In [1]: import numpy as np

In [2]: from numpy import linalg as LA

In [3]: np.set_printoptions(suppress=True, linewidth=100)

In [4]: tidy = lambda a: np.round(a, 2) + 0

In [5]: M = np.load("x.npy")

In [6]: M
Out[6]: 
array([[ 0, -1,  1,  0],
       [ 0,  0, -1,  1],
       [ 1,  0,  0, -1],
       [-1,  1,  0,  0]])

In [7]: (M @ M)[0]
Out[7]: array([ 1,  0,  1, -2])

In [8]: M @ (-1.0) ** np.arange(4)
Out[8]: array([ 2., -2.,  2., -2.])

In [9]: np.allclose(M @ M.T, M.T @ M)
Out[9]: True

In [10]: E = np.load("dump.npy")

In [11]: E
Out[11]: 
array([[ 2, -2, -1,  0,  2,  2,  2, -1],
       [-2,  0,  1,  1, -1, -1, -2, -2],
       [ 0, -2, -2, -1, -1,  0,  2,  0],
       [-2,  0,  0,  2,  0,  2, -1, -2],
       [-2,  0,  1,  0, -1, -2,  2,  0]])

In [12]: out = E / LA.norm(E, axis=1, keepdims=True)

In [13]: gram = out @ out.T

In [14]: np.argwhere(np.triu(np.abs(gram) > 0.95, 1))
Out[14]: array([], shape=(0, 2), dtype=int64)

In [15]: tidy(np.degrees(np.arccos(np.clip(gram[4, 2], -1, 1))))
Out[15]: np.float64(77.63)

In [16]: tidy(gram)
Out[16]: 
array([[ 1.  , -0.59,  0.46,  0.  , -0.4 ],
       [-0.59,  1.  , -0.4 ,  0.61,  0.27],
       [ 0.46, -0.4 ,  1.  , -0.26,  0.21],
       [ 0.  ,  0.61, -0.26,  1.  , -0.13],
       [-0.4 ,  0.27,  0.21, -0.13,  1.  ]])

In [17]: tidy(LA.norm(out, axis=1))
Out[17]: array([1., 1., 1., 1., 1.])

In [18]: tidy(gram[4])
Out[18]: array([-0.4 ,  0.27,  0.21, -0.13,  1.  ])

In [19]: (np.abs(gram) > 0.9).astype(int)
Out[19]: 
array([[1, 0, 0, 0, 0],
       [0, 1, 0, 0, 0],
       [0, 0, 1, 0, 0],
       [0, 0, 0, 1, 0],
       [0, 0, 0, 0, 1]])

In [20]: x = np.array([1, 0, -1, 3, -1, -3, -3, -3])

In [21]: a = np.maximum(E @ x, 0)

In [22]: np.maximum(E @ (3 * x), 0)
Out[22]: array([ 0, 48,  0, 21,  0])

In [23]: E * (a > 1e-9)[:, None]
Out[23]: 
array([[ 0,  0,  0,  0,  0,  0,  0,  0],
       [-2,  0,  1,  1, -1, -1, -2, -2],
       [ 0,  0,  0,  0,  0,  0,  0,  0],
       [-2,  0,  0,  2,  0,  2, -1, -2],
       [ 0,  0,  0,  0,  0,  0,  0,  0]])

In [24]: E.T @ a
Out[24]: array([-46,   0,  16,  30, -16,  -2, -39, -46])

In [25]: np.flatnonzero(a > 1e-9)
Out[25]: array([1, 3])

In [26]: np.maximum(E @ x, 0) - np.maximum(-E @ x, 0)
Out[26]: array([-8, 16, -6,  7, -2])

In [27]: tidy(np.tanh(E @ x))
Out[27]: array([-1.  ,  1.  , -1.  ,  1.  , -0.96])

In [28]: x = np.array([-8, 4, -7, -9, 1, 1, 8, 1])

In [29]: LA.norm(E @ x) <= LA.norm(E, 2) * LA.norm(x) + 1e-9
Out[29]: np.True_

In [30]: E @ x
Out[30]: array([  2, -20,  30, -10,  22])

In [31]: out = np.array([[2, 3, 3],
    ...:     [0, 3, 2],
    ...:     [3, 3, 1],
    ...:     [1, 0, 1],
    ...:     [0, 3, 1],
    ...:     [2, 0, 2],
    ...:     [2, 2, 3],
    ...:     [2, 3, 1]])

In [32]: np.einsum("ij->j", E)
Out[32]: array([-4, -4, -1,  2, -1,  1,  3, -5])

In [33]: out @ E
---------------------------------------------------------------------------
ValueError                                Traceback (most recent call last)
Cell In[33], line 1
----> 1 out @ E

ValueError: matmul: Input operand 1 has a mismatch in its core dimension 0, with gufunc signature (n?,k),(k,m?)->(n?,m?) (size 5 is different from 3)

In [34]: out.T @ E.T
Out[34]: 
array([[  7, -10,  -3,  -4,  -1],
       [  4, -16, -11, -14,  -2],
       [ 12, -15,  -2,  -5,  -4]])

In [35]: def softmax(z):
    ...:     e = np.exp(z - z.max(axis=-1, keepdims=True))
    ...:     return e / e.sum(axis=-1, keepdims=True)
    ...: 

In [36]: tidy(softmax(10 * E[0]))
Out[36]: array([0.25, 0.  , 0.  , 0.  , 0.25, 0.25, 0.25, 0.  ])

In [37]: scores = E @ E.T / np.sqrt(8)

In [38]: softmax(scores).round(6).argmax(axis=1)
Out[38]: array([0, 1, 2, 3, 4])

In [39]: mat = np.loadtxt("test15.csv", delimiter=",")

In [40]: tidy(mat)
Out[40]: 
array([[-0.24,  0.14,  0.43],
       [ 0.16, -0.06,  0.42],
       [-0.28, -0.04, -0.29],
       [ 0.32, -0.12,  0.13],
       [ 0.64, -0.16, -0.41],
       [ 0.52,  0.5 ,  0.4 ],
       [ 0.2 , -0.74,  0.18],
       [-0.16, -0.37,  0.43]])

In [41]: x = np.array([2, 2, 4])

In [42]: a = np.maximum(mat @ x, 0)

In [43]: tidy(mat.T @ a)
Out[43]: array([2.  , 1.56, 3.27])

In [44]: tidy(np.maximum(mat @ x, 0) - np.maximum(-mat @ x, 0))
Out[44]: array([ 1.49,  1.87, -1.8 ,  0.91, -0.68,  3.63, -0.35,  0.68])

In [45]: tidy(np.maximum(mat @ (3 * x), 0))
Out[45]: array([ 4.48,  5.61,  0.  ,  2.72,  0.  , 10.88,  0.  ,  2.04])

In [46]: tidy(mat * (a > 1e-9)[:, None])
Out[46]: 
array([[-0.24,  0.14,  0.43],
       [ 0.16, -0.06,  0.42],
       [ 0.  ,  0.  ,  0.  ],
       [ 0.32, -0.12,  0.13],
       [ 0.  ,  0.  ,  0.  ],
       [ 0.52,  0.5 ,  0.4 ],
       [ 0.  ,  0.  ,  0.  ],
       [-0.16, -0.37,  0.43]])

In [47]: tidy(np.tanh(mat @ x))
Out[47]: array([ 0.9 ,  0.95, -0.95,  0.72, -0.59,  1.  , -0.34,  0.59])

In [48]: tidy(a)
Out[48]: array([1.49, 1.87, 0.  , 0.91, 0.  , 3.63, 0.  , 0.68])
